$ python3 -q
>>> import numpy as np
>>> import numpy.linalg as la
>>> np.set_printoptions(suppress=True, linewidth=140)
>>> data = np.load("w.npy")
>>> data
array([[ 5.98,  6.12,  1.03,  7.96,  3.93],
       [ 3.02, -1.95, -2.05, -1.09,  2.09],
       [-9.  , -3.94,  1.04, -7.07, -5.97]])
>>> [round(float(x), 2) for x in la.svd(data, compute_uv=False)[:3]]
[18.08, 5.65, 0.18]
>>> la.cond(data) > 100
np.True_
>>> B = np.array([[3, -3, 2], [-2, 2, -3], [2, 2, 1], [-3, 1, 1], [-1, -2, 2]])
>>> np.round(np.einsum("ij->j", data), 2)
array([ 0.  ,  0.23,  0.02, -0.2 ,  0.05])
>>> left, sigma, Vh = la.svd(data)
>>> np.argmax(sigma[:-1] / (sigma[1:] + 1e-6)) + 1
np.int64(2)
>>> B = left[:, :2] @ np.diag(sigma[:2]) @ Vh[:2]
>>> round(float(np.abs(data - B).max()), 2)
0.07
>>> round(la.norm(data - B) / la.norm(data), 2)
np.float64(0.01)
>>> np.round(la.norm(data - B, 2), 2), np.round(sigma[2], 2)
(np.float64(0.18), np.float64(0.18))
>>> la.matrix_rank(B)
np.int64(2)
>>> u = np.array([-2, -2])
>>> np.round(np.correlate(data[0], data[1], "full"), 2)
array([ 12.5 ,   6.27, -16.78,  -8.69,   3.55,  -4.13, -20.47,  16.38,  11.87])
>>> np.round(np.array([np.convolve(row, u, "same") for row in data]), 2)
array([[-11.96, -24.2 , -14.3 , -17.98, -23.78],
       [ -6.04,  -2.14,   8.  ,   6.28,  -2.  ],
       [ 18.  ,  25.88,   5.8 ,  12.06,  26.08]])
>>> np.round(np.convolve(data[0], u), 2)
array([-11.96, -24.2 , -14.3 , -17.98, -23.78,  -7.86])
>>> B = np.array([[8, -3, -5], [-3, -3, 0]])
>>> cent = np.kron(B, data)
>>> round(float(la.norm(cent, 2)), 2), np.round(la.norm(B, 2) * la.norm(data, 2), 2)
(181.5, np.float64(181.5))
>>> cent.shape
(6, 15)
>>> arr = np.array([[0, 0, 0, 0],
...     [0, 2, 0, 0],
...     [0, 2, 0, 0],
...     [5, 5, 0, 6],
...     [0, 6, 2, 5],
...     [0, 0, 0, 0],
...     [3, 7, 2, 7],
...     [0, 4, 2, 1],
...     [0, 0, 0, 0],
...     [0, 1, 0, 0]])
>>> idx = arr[:, 3] > np.median(arr[:, 3])
>>> u = arr[idx].mean(axis=0) - arr[~idx].mean(axis=0)
>>> (((arr - arr.mean(axis=0)) @ u > 0) == idx).mean()
np.float64(1.0)
>>> idx.astype(int)
array([0, 0, 0, 1, 1, 0, 1, 1, 0, 0])
>>> Ac = arr - arr.mean(axis=0)
>>> V = la.svd(Ac)[2][:1]
>>> B = Ac - Ac @ V.T @ V
>>> round(la.norm(B) / la.norm(Ac), 2)
np.float64(0.37)
>>> W = np.array([[-1, 1, 1, -1, -2],
...     [-1, 0, 1, -1, 1],
...     [0, 0, 2, 0, -1],
...     [-1, 1, -2, -2, 2]])
>>> c = np.array([1, 7, 0, 3, 6])
>>> act = np.maximum(arr @ W + c, 0)
>>> (act > 0).astype(int)
array([[1, 1, 0, 1, 1],
       [0, 1, 1, 1, 1],
       [0, 1, 1, 1, 1],
       [0, 1, 0, 0, 1],
       [0, 1, 0, 0, 1],
       [1, 1, 0, 1, 1],
       [0, 1, 0, 0, 1],
       [0, 1, 1, 0, 1],
       [1, 1, 0, 1, 1],
       [0, 1, 1, 1, 1]])
>>> cent = np.array([[0, 3], [5, -4], [-5, -8], [5, -6], [-5, -2]])
>>> (act @ cent).round(6).argmax(axis=1)
array([0, 0, 0, 0, 0, 0, 0, 0, 0, 0])
>>> vec = np.array([7, 0, 3, 1])
>>> y = arr @ vec
>>> np.round(la.solve(arr.T @ arr, arr.T @ y), 2) + 0
array([7., 0., 3., 1.])
>>> np.round(la.pinv(arr) @ arr, 2) + 0
array([[1., 0., 0., 0.],
       [0., 1., 0., 0.],
       [0., 0., 1., 0.],
       [0., 0., 0., 1.]])
>>> rng = np.random.default_rng(2977)
>>> y = y + 0.1 * rng.normal(size=10)
>>> y.round(2) + 0
array([ 0.04, -0.05,  0.  , 41.1 , 10.99,  0.03, 34.16,  7.01,  0.09, -0.12])
>>> c, *_ = la.lstsq(arr, y)
>>> np.round(arr.T @ (y - arr @ c), 2) + 0
array([0., 0., 0., 0.])
>>> c.round(2)
array([ 7.04, -0.03,  3.07,  1.01])
>>> [round(float(la.norm(la.solve(arr.T @ arr + lam * np.eye(4), arr.T @ y))), 2) for lam in (0, 1, 10, 100)]
[7.75, 6.02, 4.24, 2.4]
>>> B = np.c_[arr[:, :2] @ np.array([[1, 2], [0, 0]]), np.array([2, 2, 1, 1, 2, -1, -1, -2, -2, 0])]
>>> B
array([[ 0,  0,  2],
       [ 0,  0,  2],
       [ 0,  0,  1],
       [ 5, 10,  1],
       [ 0,  0,  2],
       [ 0,  0, -1],
       [ 3,  6, -1],
       [ 0,  0, -2],
       [ 0,  0, -2],
       [ 0,  0,  0]])
>>> np.round(la.norm(B - arr @ la.lstsq(arr, B)[0], axis=0), 2) + 0
array([0.  , 0.  , 3.27])
>>> la.matrix_rank(np.c_[arr, B])
np.int64(5)
>>> np.round(la.norm(la.qr(arr)[0].T @ B, axis=0) ** 2 / ((B ** 2).sum(axis=0) + 1e-12), 2)
array([1.  , 1.  , 0.55])
>>> X = np.array([[0, 0, 0, 0, 0, 0],
...     [3, 0, 3, 0, 3, 0],
...     [-1, 1, -1, 1, -1, 1],
...     [0, 0, 0, 0, 0, 0],
...     [3, 0, 3, 0, 3, 0],
...     [-1, 1, -1, 1, -1, 1]])
>>> # null space of dimension 4
>>> r = la.matrix_rank(X)
>>> r
np.int64(2)
>>> N = la.svd(X)[2][r:].T
>>> la.matrix_rank(X.T @ X), la.matrix_rank(X @ X.T)
(np.int64(2), np.int64(2))
>>> np.round(X @ N, 2) + 0
array([[0., 0., 0., 0.],
       [0., 0., 0., 0.],
       [0., 0., 0., 0.],
       [0., 0., 0., 0.],
       [0., 0., 0., 0.],
       [0., 0., 0., 0.]])
>>> N.shape
(6, 4)
>>> np.allclose(X @ N, 0)
True
>>> left, sigma, Vh = la.svd(X)
>>> V = Vh[:(sigma > 1e-8).sum()]
>>> vec = X[1] + -3 * X[5] + rng.integers(2) * np.eye(6)[2]
>>> vec
array([ 6., -3.,  7., -3.,  6., -3.])
>>> round(float(la.norm(vec - V.T @ V @ vec)), 2)
0.82
>>> np.trace(X)
np.int64(3)
>>> np.allclose(X, X.T)
False
>>> np.round(np.sort(np.abs(la.eigvals(X))), 2) + 0
array([0., 0., 0., 0., 0., 3.])
>>> X @ X
array([[0, 0, 0, 0, 0, 0],
       [6, 3, 6, 3, 6, 3],
       [0, 0, 0, 0, 0, 0],
       [0, 0, 0, 0, 0, 0],
       [6, 3, 6, 3, 6, 3],
       [0, 0, 0, 0, 0, 0]])
>>> mat = np.loadtxt("sample7.csv", delimiter=",")
>>> mat
array([[ 0.3 , -0.4 ,  0.1 , -0.5 ,  0.2 ],
       [-0.4 ,  0.3 ,  1.7 ,  0.9 , -1.9 ],
       [-0.5 , -1.4 ,  2.  ,  0.8 , -1.8 ],
       [ 1.52, -2.3 , -0.4 ,  0.  , -0.18],
       [ 1.5 , -2.3 , -0.4 ,  0.  , -0.2 ]])
>>> ang = np.radians(15)
>>> R = np.eye(5)
>>> R[1, 1] = R[3, 3] = np.cos(ang)
>>> R[1, 3], R[3, 1] = -np.sin(ang), np.sin(ang)
>>> R.round(2)
array([[ 1.  ,  0.  ,  0.  ,  0.  ,  0.  ],
       [ 0.  ,  0.97,  0.  , -0.26,  0.  ],
       [ 0.  ,  0.  ,  1.  ,  0.  ,  0.  ],
       [ 0.  ,  0.26,  0.  ,  0.97,  0.  ],
       [ 0.  ,  0.  ,  0.  ,  0.  ,  1.  ]])
>>> B = mat @ R.T
>>> B.round(2)
array([[ 0.3 , -0.26,  0.1 , -0.59,  0.2 ],
       [-0.4 ,  0.06,  1.7 ,  0.95, -1.9 ],
       [-0.5 , -1.56,  2.  ,  0.41, -1.8 ],
       [ 1.52, -2.22, -0.4 , -0.6 , -0.18],
       [ 1.5 , -2.22, -0.4 , -0.6 , -0.2 ]])
>>> np.allclose(mat @ mat.T, B @ B.T)
True
>>> np.round(la.det(R), 2), round(np.trace(R), 2)
(np.float64(1.0), np.float64(4.93))
>>> B = np.array([[1, 3, -3], [3, -3, -1], [4, -5, 2], [5, 0, -3], [3, -1, 3]])
>>> np.vstack([mat, B.T]).shape
(8, 5)
>>> np.round(np.einsum("ik,kj->ij", mat, B), 2)
array([[-2.4 ,  1.4 ,  1.8 ],
       [ 6.1 , -8.7 , -4.1 ],
       [ 1.9 , -5.5 , -0.9 ],
       [-7.52, 13.64, -3.6 ],
       [-7.6 , 13.6 , -3.6 ]])
>>> np.round(np.einsum("ij->j", mat), 2)
array([ 2.42, -6.1 ,  3.  ,  1.2 , -3.88])
>>> vec = np.array([1, 1, 2, 2, 2])
>>> a = np.maximum(mat @ vec, 0)
>>> np.round(mat.T @ a, 2)
array([-0.57,  0.25,  2.41,  1.25, -2.65])
>>> np.round(np.tanh(mat @ vec), 2)
array([-0.46,  0.86,  0.1 , -0.96, -0.96])
>>> np.round(np.maximum(mat @ (3 * vec), 0), 2)
array([0. , 3.9, 0.3, 0. , 0. ])
>>> B = mat / la.norm(mat, axis=1, keepdims=True)
>>> G = B @ B.T
>>> round(np.degrees(np.arccos(np.clip(G[4, 3], -1, 1))), 2)
np.float64(0.55)
>>> np.round(la.norm(B, axis=1), 2)
array([1., 1., 1., 1., 1.])
>>> (G - 2 * np.eye(5)).round(6).argmax(axis=1)
array([3, 2, 1, 4, 3])
>>> u = np.array([-6, -1, 3, -9, -5])
>>> B = mat + np.outer(u, np.eye(5)[2])
>>> la.matrix_rank(la.inv(B) - la.inv(mat), tol=1e-8)
np.int64(1)
>>> round(la.det(B) / la.det(mat), 2), np.round(1 + la.solve(mat, u)[2], 2)
(np.float64(-104.91), np.float64(-104.91))
>>> J = np.array([[6, 0, -2, -1, 0],
...     [0, 2, -4, 1, -2],
...     [-2, -4, 9, 1, 4],
...     [-1, 1, 1, 22, -1],
...     [0, -2, 4, -1, 2]])
>>> J
array([[ 6,  0, -2, -1,  0],
       [ 0,  2, -4,  1, -2],
       [-2, -4,  9,  1,  4],
       [-1,  1,  1, 22, -1],
       [ 0, -2,  4, -1,  2]])
>>> # null space of dimension 2
>>> left, sigma, Vh = la.svd(J)
>>> sigma.round(2) + 0
array([22.21, 13.07,  5.71,  0.  ,  0.  ])
>>> np.argmax(sigma[:-1] / (sigma[1:] + 1e-6)) + 1
np.int64(3)
>>> B = left[:, :3] @ np.diag(sigma[:3]) @ Vh[:3]
>>> round(float(la.norm(J - B) / la.norm(J)), 2)
0.0
>>> la.matrix_rank(B)
np.int64(3)
>>> round(la.norm(J - B, 2), 2), round(sigma[3], 2)
(np.float64(0.0), np.float64(0.0))
>>> w, V = la.eigh(J)
>>> (w > 1e-8).sum(), (w < -1e-8).sum()
(np.int64(3), np.int64(0))
>>> np.round(la.eigvalsh(J @ J), 2) + 0
array([  0.  ,   0.  ,  32.63, 170.94, 493.43])
>>> F = np.load("a.npy")
>>> F
array([[-0.5,  0. ,  2. ,  0.4, -0.1],
       [-0.3, -0.1,  1.5, -0.3, -0.2],
       [-0.7,  2.1, -2. ,  0.6,  0.3],
       [ 1.5,  0.7,  0. ,  1.2,  1.5]])
>>> B = F + rng.integers(-2, 3, (4, 3)) @ rng.integers(-2, 3, (3, 5))
>>> B.round(2)
array([[ 2.5,  7. ,  5. ,  0.4, -4.1],
       [-1.3, -4.1,  5.5,  4.7,  2.8],
       [-2.7,  0.1, -6. ,  1.6, -2.7],
       [ 1.5, -0.3, -1. , -1.8,  4.5]])
>>> np.round(B - F, 2)
array([[ 3.,  7.,  3.,  0., -4.],
       [-1., -4.,  4.,  5.,  3.],
       [-2., -2., -4.,  1., -3.],
       [ 0., -1., -1., -3.,  3.]])
>>> np.round(la.svd(B - F, compute_uv=False), 2) + 0
array([10.51,  7.78,  5.73,  0.  ])
